% ipython --no-banner

In [1]: import numpy as np

In [2]: from numpy import linalg as LA

In [3]: np.set_printoptions(precision=4, suppress=True, linewidth=140)

In [4]: A = np.diag(3 * np.array([-1, 2, 2, -2, 0, 2, 0, 2, 2])) + np.array([[1, 0, -2, 0, 0, -2, 0, -1, 0],
   ...:     [1, -1, 2, 2, -2, -1, 2, -1, 1],
   ...:     [2, 1, -2, 0, 2, 0, -2, 2, 1],
   ...:     [1, 2, 1, 0, -2, 1, -2, 1, -1],
   ...:     [-2, 0, -1, -1, 0, -2, 0, 2, -2],
   ...:     [2, 2, -2, 2, 0, 0, 0, 0, -1],
   ...:     [0, -1, -1, 1, 2, 2, -2, 1, 0],
   ...:     [2, 1, -1, 1, -1, 0, 0, 0, 1],
   ...:     [0, 2, 1, 0, 1, 0, 0, 1, 0]])

In [5]: A
Out[5]: 
array([[-2,  0, -2,  0,  0, -2,  0, -1,  0],
       [ 1,  5,  2,  2, -2, -1,  2, -1,  1],
       [ 2,  1,  4,  0,  2,  0, -2,  2,  1],
       [ 1,  2,  1, -6, -2,  1, -2,  1, -1],
       [-2,  0, -1, -1,  0, -2,  0,  2, -2],
       [ 2,  2, -2,  2,  0,  6,  0,  0, -1],
       [ 0, -1, -1,  1,  2,  2, -2,  1,  0],
       [ 2,  1, -1,  1, -1,  0,  0,  6,  1],
       [ 0,  2,  1,  0,  1,  0,  0,  1,  6]])

In [6]: np.allclose(A, A.T)
Out[6]: False

In [7]: round(float(LA.det(A)), 4)
Out[7]: 106560.0

In [8]: LA.matrix_power(A, 3)
Out[8]: 
array([[ -24,  -74,   19,   -1,   41,  -20,  -14,  -41,   -1],
       [  41,  179,  159,   51,    8,  -61,   18,  -31,  145],
       [  43,  102,   88,   21,  -19, -109,    8,  135,  113],
       [   5,   76,   40, -256,  -39,   37, -118,   22,  -11],
       [  -1,  -67,  -19,  -43,   -1,  -27,  -32,   52,  -36],
       [  48,  124, -106,   94,  -89,  192,   66, -142,  -98],
       [  18,   -7,  -64,   77,  -24,   44,   36,   -2,  -32],
       [  59,  118,  -30,   50,  -66,  -17,   36,  140,  135],
       [  58,  220,  119,   29,   -4,  -54,   12,  130,  272]])

In [9]: (A + A.T) / 2
Out[9]: 
array([[-2. ,  0.5,  0. ,  0.5, -1. ,  0. ,  0. ,  0.5,  0. ],
       [ 0.5,  5. ,  1.5,  2. , -1. ,  0.5,  0.5,  0. ,  1.5],
       [ 0. ,  1.5,  4. ,  0.5,  0.5, -1. , -1.5,  0.5,  1. ],
       [ 0.5,  2. ,  0.5, -6. , -1.5,  1.5, -0.5,  1. , -0.5],
       [-1. , -1. ,  0.5, -1.5,  0. , -1. ,  1. ,  0.5, -0.5],
       [ 0. ,  0.5, -1. ,  1.5, -1. ,  6. ,  1. ,  0. , -0.5],
       [ 0. ,  0.5, -1.5, -0.5,  1. ,  1. , -2. ,  0.5,  0. ],
       [ 0.5,  0. ,  0.5,  1. ,  0.5,  0. ,  0.5,  6. ,  1. ],
       [ 0. ,  1.5,  1. , -0.5, -0.5, -0.5,  0. ,  1. ,  6. ]])

In [10]: np.trace(A)
Out[10]: np.int64(17)

In [11]: J = np.load("w.npy")

In [12]: J
Out[12]: 
array([[ -1.6666,  -1.0274,  -0.2502,   0.0816,  -1.7561],
       [ -1.6422, -10.7592,  -3.1601,   3.5661,   4.2731],
       [  3.8434,   0.4749,   0.5565,  -3.2609,   8.8362],
       [  7.7702,  11.5765,   4.5618,  -4.7271,   6.5592],
       [ -1.0387,   8.2686,   4.083 ,   1.8529, -13.835 ],
       [ -1.0796,  -7.3457,  -2.9064,   1.6815,   3.6662],
       [ 15.1803,  19.407 ,   7.0907,  -2.3251,  -1.7011],
       [ -1.0701,   1.2531,   2.5538,  -0.7589,   2.0628],
       [  0.1466,  12.7584,   5.1629,  -4.1715,  -4.0325],
       [ -1.523 ,  -3.3614,  -1.1143,  -1.1853,  -0.7543],
       [ -3.4464, -18.3327,  -5.1126,   8.4359,   1.9541],
       [  2.1423,  -2.9672,  -2.7205,  -0.6489,   6.4496],
       [ -1.525 ,  -8.4808,  -3.2794,   5.0419,  -1.7429],
       [ -1.7959,  -2.3478,  -0.4467,   1.1675,  -2.1141],
       [ -2.8286,   1.4374,   1.7483,   0.5612,  -8.0509],
       [ -0.9023,  -9.9681,  -6.0823,   3.8209,   5.7757]])

In [13]: rng = np.random.default_rng(12227)

In [14]: lab = rng.permutation(5)

In [15]: out = J[:, lab] * rng.choice([-1, 1], 5)

In [16]: out
Out[16]: 
array([[ -0.0816,   1.7561,  -1.6666,  -0.2502,  -1.0274],
       [ -3.5661,  -4.2731,  -1.6422,  -3.1601, -10.7592],
       [  3.2609,  -8.8362,   3.8434,   0.5565,   0.4749],
       [  4.7271,  -6.5592,   7.7702,   4.5618,  11.5765],
       [ -1.8529,  13.835 ,  -1.0387,   4.083 ,   8.2686],
       [ -1.6815,  -3.6662,  -1.0796,  -2.9064,  -7.3457],
       [  2.3251,   1.7011,  15.1803,   7.0907,  19.407 ],
       [  0.7589,  -2.0628,  -1.0701,   2.5538,   1.2531],
       [  4.1715,   4.0325,   0.1466,   5.1629,  12.7584],
       [  1.1853,   0.7543,  -1.523 ,  -1.1143,  -3.3614],
       [ -8.4359,  -1.9541,  -3.4464,  -5.1126, -18.3327],
       [  0.6489,  -6.4496,   2.1423,  -2.7205,  -2.9672],
       [ -5.0419,   1.7429,  -1.525 ,  -3.2794,  -8.4808],
       [ -1.1675,   2.1141,  -1.7959,  -0.4467,  -2.3478],
       [ -0.5612,   8.0509,  -2.8286,   1.7483,   1.4374],
       [ -3.8209,  -5.7757,  -0.9023,  -6.0823,  -9.9681]])

In [17]: U, _, Vh = LA.svd(J.T @ out)

In [18]: lab
Out[18]: array([3, 4, 0, 2, 1])

In [19]: np.round(LA.lstsq(J, out)[0], 4) + 0
Out[19]: 
array([[ 0.,  0.,  1.,  0.,  0.],
       [ 0.,  0.,  0.,  0.,  1.],
       [ 0.,  0.,  0.,  1.,  0.],
       [-1.,  0.,  0.,  0.,  0.],
       [ 0., -1.,  0.,  0.,  0.]])

In [20]: arr = np.loadtxt("case18.csv", delimiter=",")

In [21]: arr
Out[21]: 
array([[ 1.99, -0.47,  3.09,  3.54,  1.35, -1.25, -1.97,  4.29, -0.37,  2.08, -0.68,  1.75],
       [-1.95,  0.47,  3.84, -1.05,  3.  , -2.77,  0.25,  0.19,  1.57,  0.73,  0.94, -1.59],
       [ 0.74, -0.3 , -2.37,  0.07, -0.72,  1.84,  1.2 , -1.15, -0.68, -0.53, -0.02,  0.93],
       [-0.47,  0.36,  0.96,  1.8 ,  4.35, -0.54,  5.03, -0.2 , -0.24, -1.24,  1.7 , -0.2 ],
       [ 0.3 ,  0.05, -6.57, -2.22, -6.09,  3.53, -0.74, -3.14, -1.31, -2.48, -1.1 , -0.36],
       [ 0.91, -0.98,  2.57,  0.25,  2.85, -0.18, -0.49,  0.65,  0.92,  3.17,  0.2 ,  2.25],
       [ 0.12,  0.29, -0.16,  0.91, -0.54, -0.29, -0.04,  0.84, -0.47, -0.79, -0.16, -0.46],
       [ 0.32,  0.  , -0.5 ,  0.9 ,  0.84,  0.44,  1.64, -0.06, -0.44, -0.54,  0.36,  0.34]])

In [22]: vec = np.array([4, 3, 0, -2, -2, -3, -3, 4, -5, 2, 2, -2])

In [23]: a = np.maximum(arr @ vec, 0)

In [24]: a
Out[24]: array([24.74,  0.  ,  0.  ,  0.  ,  0.  ,  0.  ,  6.33,  0.  ])

In [25]: arr * (a > 1e-9)[:, None]
Out[25]: 
array([[ 1.99, -0.47,  3.09,  3.54,  1.35, -1.25, -1.97,  4.29, -0.37,  2.08, -0.68,  1.75],
       [-0.  ,  0.  ,  0.  , -0.  ,  0.  , -0.  ,  0.  ,  0.  ,  0.  ,  0.  ,  0.  , -0.  ],
       [ 0.  , -0.  , -0.  ,  0.  , -0.  ,  0.  ,  0.  , -0.  , -0.  , -0.  , -0.  ,  0.  ],
       [-0.  ,  0.  ,  0.  ,  0.  ,  0.  , -0.  ,  0.  , -0.  , -0.  , -0.  ,  0.  , -0.  ],
       [ 0.  ,  0.  , -0.  , -0.  , -0.  ,  0.  , -0.  , -0.  , -0.  , -0.  , -0.  , -0.  ],
       [ 0.  , -0.  ,  0.  ,  0.  ,  0.  , -0.  , -0.  ,  0.  ,  0.  ,  0.  ,  0.  ,  0.  ],
       [ 0.12,  0.29, -0.16,  0.91, -0.54, -0.29, -0.04,  0.84, -0.47, -0.79, -0.16, -0.46],
       [ 0.  ,  0.  , -0.  ,  0.  ,  0.  ,  0.  ,  0.  , -0.  , -0.  , -0.  ,  0.  ,  0.  ]])

In [26]: np.flatnonzero(a > 1e-9)
Out[26]: array([0, 6])

In [27]: arr.T @ a
Out[27]: array([ 49.9922,  -9.7921,  75.4338,  93.3399,  29.9808, -32.7607, -48.991 , 111.4518, -12.1289,  46.4585, -17.836 ,  40.3832])
